>>> import numpy as np
>>> import numpy.linalg as la
>>> np.set_printoptions(suppress=True, linewidth=160)
>>> rnd = lambda a: np.round(a, 4) + 0
>>> A = np.array([[0, -8, 0, 0], [-9, 0, 0, 0], [0, 0, 0, -4], [0, 0, -8, 0]])
>>> print(rnd(la.det(A)))
2304.0
>>> la.determinant(A)
Traceback (most recent call last):
  File "<python-input-6>", line 1, in <module>
    la.determinant(A)
    ^^^^^^^^^^^^^^
AttributeError: module 'numpy.linalg' has no attribute 'determinant'
>>> print(rnd(np.abs(la.eigvals(A)).max()))
8.4853
>>> print(np.allclose(A, A.T))
False
>>> M2 = np.array([[-7, 6, 5, 6, 2, -4], [9, -4, -7, -7, 2, 6]])
>>> X = M2.T @ M2
>>> print(X)
[[ 130  -78  -98 -105    4   82]
 [ -78   52   58   64    4  -48]
 [ -98   58   74   79   -4  -62]
 [-105   64   79   85   -2  -66]
 [   4    4   -4   -2    8    4]
 [  82  -48  -62  -66    4   52]]
>>> print([round(float(x), 4) for x in la.svd(X, compute_uv=False)[:3]])
[387.7064, 13.2936, 0.0]
>>> E = np.load("sample5.npy")
>>> print(E)
[[  3  -2   2]
 [  5  -5   0]
 [  8  -6   2]
 [  6  -8   1]
 [  8 -11   3]
 [  6 -11   0]
 [  3 -13   0]
 [  1 -14  -3]
 [  0 -12  -6]
 [ -1 -10  -5]
 [  1 -10  -7]
 [  1 -12  -4]
 [ -2 -11  -6]
 [ -2 -13  -7]
 [ -3 -12  -5]
 [ -5 -15  -5]
 [ -2 -17  -8]]
>>> cen = E - E.mean(axis=0)
>>> evecs = la.svd(cen)[2][:2]
>>> M2 = cen - cen @ evecs.T @ evecs
>>> print(rnd(M2.std(axis=0)))
[0.8499 0.1363 1.0205]
>>> print(rnd(la.norm(M2) / la.norm(cen)))
0.2095
>>> C2 = np.cov(E, rowvar=False)
>>> print(np.argsort(-E.std(axis=0).round(6), kind="stable"))
[0 1 2]
>>> print(rnd(np.corrcoef(E.T)))
[[1.     0.5754 0.8648]
 [0.5754 1.     0.6324]
 [0.8648 0.6324 1.    ]]
>>> print(rnd(np.corrcoef(E[:, 1], E[:, 0])[0, 1]))
0.5754
>>> print(rnd(C2))
[[15.6324  8.5037 12.5772]
 [ 8.5037 13.9706  8.6949]
 [12.5772  8.6949 13.5294]]
>>> print(rnd(E.std(axis=0)))
[3.8357 3.6261 3.5684]
>>> r0 = np.array([0, 2, -2, -2, 0, 2])
>>> F = r0[np.abs(np.subtract.outer(np.arange(6), np.arange(6)))]
>>> print(F)
[[ 0  2 -2 -2  0  2]
 [ 2  0  2 -2 -2  0]
 [-2  2  0  2 -2 -2]
 [-2 -2  2  0  2 -2]
 [ 0 -2 -2  2  0  2]
 [ 2  0 -2 -2  2  0]]
>>> # symmetric, so the eigenvalues are real
>>> Z = E[[9, 2]].astype(float)
>>> for _ in range(3):
...     idx = la.norm(E[:, None] - Z, axis=-1).argmin(axis=1)
...     Z = np.array([E[idx == j].mean(axis=0) for j in range(2)])
... 
>>> print(idx)
[1 1 1 1 1 1 0 0 0 0 0 0 0 0 0 0 0]
>>> print(rnd(Z))
[[ -0.8182 -12.6364  -5.0909]
 [  6.      -7.1667   1.3333]]
>>> print(np.abs(Z[1] - Z[0]).argmax())
0
>>> print(np.bincount(idx))
[11  6]
>>> th = np.radians(36)
>>> R = np.eye(6)
>>> R[5, 5] = R[3, 3] = np.cos(th)
>>> R[5, 3], R[3, 5] = -np.sin(th), np.sin(th)
>>> print(rnd(R))
[[ 1.      0.      0.      0.      0.      0.    ]
 [ 0.      1.      0.      0.      0.      0.    ]
 [ 0.      0.      1.      0.      0.      0.    ]
 [ 0.      0.      0.      0.809   0.      0.5878]
 [ 0.      0.      0.      0.      1.      0.    ]
 [ 0.      0.      0.     -0.5878  0.      0.809 ]]
>>> M2 = F @ R.T
>>> print(rnd(la.det(R)), rnd(np.trace(R)))
1.0 5.618
>>> Uu, sig, vt = la.svd(F, full_matrices=False)
>>> print(np.abs(Uu[:, 0]).round(6).argmax())
0
>>> print(np.allclose(Uu * sig @ vt, F))
True
>>> print(rnd(np.abs(vt[0])))
[0.5071 0.1229 0.4773 0.4773 0.1229 0.5071]
>>> print(rnd(np.sqrt((sig ** 2).sum())), rnd(la.norm(F)))
10.198 10.198
>>> print(rnd(np.cumsum(sig ** 2) / np.sum(sig ** 2)))
[0.3756 0.6063 0.8371 0.9565 0.9949 1.    ]
>>> print(rnd(Uu.T @ Uu))
[[1. 0. 0. 0. 0. 0.]
 [0. 1. 0. 0. 0. 0.]
 [0. 0. 1. 0. 0. 0.]
 [0. 0. 0. 1. 0. 0.]
 [0. 0. 0. 0. 1. 0.]
 [0. 0. 0. 0. 0. 1.]]
>>> M = np.array([[-1, 2, -1, 2], [-1, 1, -1, 1], [-1, 2, -1, 2], [-1, 1, -1, 1]])
>>> # column 2 repeats column 0
>>> print(M.sum(axis=0))
[-4  6 -4  6]
>>> T = np.stack([M, 5 * M, M[::-1]])
>>> print(rnd(la.det(T)))
[0. 0. 0.]
>>> print(np.einsum("bij,cij->bc", T, T))
[[ 28 140  24]
 [140 700 120]
 [ 24 120  28]]
>>> print((T @ M.T).shape)
(3, 4, 4)
>>> print(T.shape)
(3, 4, 4)
>>> M2 = np.array([[2, 2], [1, 1]])
>>> arr = np.kron(np.eye(2, dtype=int), M2)
>>> print(arr)
[[2 2 0 0]
 [1 1 0 0]
 [0 0 2 2]
 [0 0 1 1]]
>>> rk = la.matrix_rank(arr)
>>> print(rk)
2
>>> ns = la.svd(arr)[2][rk:].T
>>> print(arr @ ns)
[[0. 0.]
 [0. 0.]
 [0. 0.]
 [0. 0.]]
>>> print([int(la.matrix_rank(arr[:i])) for i in range(1, len(arr) + 1)])
[1, 1, 2, 2]
>>> print(la.matrix_rank(arr.T @ arr), la.matrix_rank(arr @ arr.T))
2 2
